>>> import numpy as np
>>> np.set_printoptions(suppress=True, linewidth=120)
>>> A = 0.9 ** np.abs(np.subtract.outer(np.arange(3), np.arange(3)))
>>> A
array([[1.  , 0.9 , 0.81],
       [0.9 , 1.  , 0.9 ],
       [0.81, 0.9 , 1.  ]])
>>> low = np.linalg.cholesky(A)
>>> A / np.sqrt(np.outer(np.diag(A), np.diag(A)))
array([[1.  , 0.9 , 0.81],
       [0.9 , 1.  , 0.9 ],
       [0.81, 0.9 , 1.  ]])
>>> low @ low.T
array([[1.  , 0.9 , 0.81],
       [0.9 , 1.  , 0.9 ],
       [0.81, 0.9 , 1.  ]])
>>> round(np.prod(np.diag(low)) ** 2, 3), round(np.linalg.det(A), 3)
(np.float64(0.036), np.float64(0.036))
>>> F = np.cumsum(np.array([[-3, 2, -3],
...     [-1, -1, 0],
...     [0, 2, -3],
...     [0, 2, 2],
...     [0, 1, 1],
...     [-1, -3, 2],
...     [-3, 3, 3],
...     [-3, -1, 1],
...     [1, 2, -3],
...     [0, 2, 2],
...     [0, 0, -3],
...     [-3, 3, -1],
...     [-1, -1, 3],
...     [3, -2, -3],
...     [0, 3, 0],
...     [-2, 0, 2],
...     [2, 2, 2]]), axis=0)
>>> F
array([[ -3,   2,  -3],
       [ -4,   1,  -3],
       [ -4,   3,  -6],
       [ -4,   5,  -4],
       [ -4,   6,  -3],
       [ -5,   3,  -1],
       [ -8,   6,   2],
       [-11,   5,   3],
       [-10,   7,   0],
       [-10,   9,   2],
       [-10,   9,  -1],
       [-13,  12,  -2],
       [-14,  11,   1],
       [-11,   9,  -2],
       [-11,  12,  -2],
       [-13,  12,   0],
       [-11,  14,   2]])
>>> z = F[:, 1] > np.median(F[:, 1])
>>> f = F[z].mean(axis=0) - F[~z].mean(axis=0)
>>> np.argsort(-np.abs(f).round(6), kind="stable")
array([1, 0, 2])
>>> z.astype(int)
array([0, 0, 0, 0, 0, 0, 0, 0, 0, 1, 1, 1, 1, 1, 1, 1, 1])
>>> f.round(3)
array([-5.736,  6.778,  1.417])
>>> x0 = np.ones(3)
>>> for _ in range(5):
...     x0 = A @ x0
...     x0 /= np.linalg.norm(x0)
...     print(round(x0 @ A @ x0, 3))
... 
2.741
2.741
2.741
2.741
2.741
>>> x0.round(3)
array([0.571, 0.59 , 0.571])
>>> round(float(np.linalg.eigvalsh(A)[-1]), 3)
2.741
>>> x0 = np.array([-2, 2, 3])
>>> rhs = F @ x0
>>> coef, lr = np.zeros(3), 1 / np.linalg.norm(F, 2) ** 2
>>> for i in range(300):
...     coef -= lr * F.T @ (F @ coef - rhs)
...     if i % 50 == 0: print(i, round(np.linalg.norm(F @ coef - rhs), 3))
... 
0 31.23
50 3.74
100 0.819
150 0.35
200 0.166
250 0.079
>>> np.round(np.linalg.cond(F), 3)
np.float64(8.254)
>>> Xs = (F - F.mean(axis=0)) / F.std(axis=0)
>>> np.argwhere(np.abs(Xs) > 2)
array([[2, 2]])
>>> coef = np.linalg.lstsq(np.delete(Xs, 2, axis=1), Xs[:, 2])[0]
>>> np.abs(coef).argmax()
np.int64(0)
>>> round(float(1 - np.var(Xs[:, 2] - np.delete(Xs, 2, axis=1) @ coef)), 3)
0.43
>>> cov = np.cov(F, rowvar=False)
>>> np.round(np.linalg.eigvalsh(cov)[::-1], 3)
array([29.749,  4.728,  1.537])
>>> cov.shape
(3, 3)
>>> np.median(F, axis=0)
array([-10.,   7.,  -1.])
